$ ipython --no-banner

In [1]: import numpy as np

In [2]: import numpy.linalg as la

In [3]: np.set_printoptions(suppress=True, linewidth=200)

In [4]: F = np.load("layer4.npy")

In [5]: F.round(3)
Out[5]: 
array([[0.333, 0.333, 0.   , 0.333],
       [0.   , 0.5  , 0.5  , 0.   ],
       [0.   , 0.   , 0.667, 0.333],
       [0.   , 0.5  , 0.   , 0.5  ]])

In [6]: np.round(F.reshape(2, -1), 3)
Out[6]: 
array([[0.333, 0.333, 0.   , 0.333, 0.   , 0.5  , 0.5  , 0.   ],
       [0.   , 0.   , 0.667, 0.333, 0.   , 0.5  , 0.   , 0.5  ]])

In [7]: np.round(F.reshape(-1, 2), 3)
Out[7]: 
array([[0.333, 0.333],
       [0.   , 0.333],
       [0.   , 0.5  ],
       [0.5  , 0.   ],
       [0.   , 0.   ],
       [0.667, 0.333],
       [0.   , 0.5  ],
       [0.   , 0.5  ]])

In [8]: T = F.reshape(4, 2, -1)

In [9]: np.round(np.einsum("ihd,ihd->ih", T, T), 3)
Out[9]: 
array([[0.222, 0.111],
       [0.25 , 0.25 ],
       [0.   , 0.556],
       [0.25 , 0.25 ]])

In [10]: np.round(T.sum(axis=1), 3)
Out[10]: 
array([[0.333, 0.667],
       [0.5  , 0.5  ],
       [0.667, 0.333],
       [0.   , 1.   ]])

In [11]: T[:, 0].round(3)
Out[11]: 
array([[0.333, 0.333],
       [0.   , 0.5  ],
       [0.   , 0.   ],
       [0.   , 0.5  ]])

In [12]: np.einsum("ihd,jhd->hij", T, T).shape
Out[12]: (2, 4, 4)

In [13]: np.round(la.det(F[::-1]), 3)
Out[13]: np.float64(0.083)

In [14]: np.round(np.kron(np.eye(2, dtype=int), F), 3)
Out[14]: 
array([[0.333, 0.333, 0.   , 0.333, 0.   , 0.   , 0.   , 0.   ],
       [0.   , 0.5  , 0.5  , 0.   , 0.   , 0.   , 0.   , 0.   ],
       [0.   , 0.   , 0.667, 0.333, 0.   , 0.   , 0.   , 0.   ],
       [0.   , 0.5  , 0.   , 0.5  , 0.   , 0.   , 0.   , 0.   ],
       [0.   , 0.   , 0.   , 0.   , 0.333, 0.333, 0.   , 0.333],
       [0.   , 0.   , 0.   , 0.   , 0.   , 0.5  , 0.5  , 0.   ],
       [0.   , 0.   , 0.   , 0.   , 0.   , 0.   , 0.667, 0.333],
       [0.   , 0.   , 0.   , 0.   , 0.   , 0.5  , 0.   , 0.5  ]])

In [15]: round(float(la.eigvals(F).sum().real), 3)
Out[15]: 2.0

In [16]: round(float(np.einsum("ij,ji->", F, F)), 3)
Out[16]: 1.056
